In [1]: import numpy as np

In [2]: np.set_printoptions(precision=3, suppress=True, linewidth=120, floatmode="fixed")

In [3]: A = np.loadtxt("arr.csv", delimiter=",")

In [4]: A
Out[4]: 
array([[ 5.590,  3.752, -1.480, -3.675, -3.269,  5.319],
       [-0.010, -0.743, -5.633, -1.467, -2.425,  7.726],
       [ 3.814,  3.478,  6.013, -0.671,  0.799, -6.010],
       [ 4.323,  3.822,  5.892, -1.003,  0.507, -5.543],
       [ 5.259,  3.461, -1.921, -3.596, -3.303,  5.730],
       [ 5.441,  3.621, -1.684, -3.641, -3.287,  5.512],
       [-6.542, -5.167, -4.202,  2.749,  1.266,  1.920],
       [ 6.924,  5.295,  3.113, -3.259, -1.915, -0.200],
       [-6.763, -4.889, -0.880,  3.748,  2.803, -2.770],
       [ 6.062,  4.182, -0.741, -3.760, -3.173,  4.583],
       [ 2.521,  2.578,  6.107,  0.114,  1.448, -6.899],
       [ 3.876,  3.521,  6.001, -0.711,  0.765, -5.956],
       [-2.705, -2.708, -6.110, -0.006, -1.362,  6.794],
       [ 3.017,  2.927,  6.103, -0.179,  1.213, -6.602],
       [ 0.163, -0.613, -5.573, -1.553, -2.481,  7.745],
       [ 2.728,  1.369, -4.256, -2.717, -3.120,  7.446],
       [-6.919, -5.088, -1.562,  3.662,  2.583, -1.927],
       [-2.995, -1.582,  4.069,  2.826,  3.165, -7.346],
       [-5.810, -3.950,  1.155,  3.719,  3.232, -5.003],
       [-1.621, -1.932, -6.027, -0.622, -1.837,  7.318],
       [-6.941, -5.293, -3.015,  3.295,  1.966,  0.055],
       [-2.550, -1.228,  4.375,  2.644,  3.087, -7.505],
       [-6.020, -4.143,  0.815,  3.754,  3.184, -4.659],
       [ 2.574,  2.615,  6.108,  0.083,  1.424, -6.870],
       [-6.338, -5.065, -4.525,  2.545,  1.031,  2.482],
       [-2.656, -1.312,  4.305,  2.688,  3.107, -7.471],
       [-6.603, -4.713, -0.400,  3.780,  2.935, -3.335],
       [ 3.413,  3.203,  6.072, -0.420,  1.013, -6.326],
       [ 3.895,  3.534,  5.997, -0.724,  0.754, -5.940],
       [ 6.988,  5.247,  2.403, -3.483, -2.252,  0.813]])

In [5]: np.linalg.lstsq(A[:-1].T, A[-1])[2]
Out[5]: np.int32(2)

In [6]: np.allclose(A[:-1].T @ np.linalg.lstsq(A[:-1].T, A[-1])[0], A[-1])
Out[6]: True

In [7]: np.linalg.inv(A)
LinAlgError: Last 2 dimensions of the array must be square


In [8]: data = np.array([[3, 1, 0, 0, 0, -1, 0, 0],
   ...:     [2, 1, 0, 0, 0, -1, 3, 0],
   ...:     [0, 0, 1, 0, 0, 0, 0, 0],
   ...:     [0, 0, 0, 1, 3, 0, 0, 0],
   ...:     [0, 0, 0, 0, 2, 0, 0, 0],
   ...:     [-2, 1, 0, 0, 0, 3, 2, 0],
   ...:     [-3, 1, 0, 0, 0, -1, 3, 0],
   ...:     [0, 0, 3, 0, 0, 0, 0, -3]])

In [9]: rng = np.random.default_rng(62)

In [10]: idx = rng.permutation(8)

In [11]: idx
Out[11]: array([0, 7, 4, 1, 6, 3, 5, 2])

In [12]: B = data[idx][:, idx]

In [13]: np.trace(B)
Out[13]: np.int64(11)

In [14]: np.diag(B)
Out[14]: array([ 3, -3,  2,  1,  3,  1,  3,  1])

In [15]: round(np.linalg.det(B), 3), np.round(np.linalg.det(data[idx]), 3)
Out[15]: (np.float64(360.0), np.float64(360.0))

In [16]: B
Out[16]: 
array([[ 3,  0,  0,  1,  0,  0, -1,  0],
       [ 0, -3,  0,  0,  0,  0,  0,  3],
       [ 0,  0,  2,  0,  0,  0,  0,  0],
       [ 2,  0,  0,  1,  3,  0, -1,  0],
       [-3,  0,  0,  1,  3,  0, -1,  0],
       [ 0,  0,  3,  0,  0,  1,  0,  0],
       [-2,  0,  0,  1,  2,  0,  3,  0],
       [ 0,  0,  0,  0,  0,  0,  0,  1]])
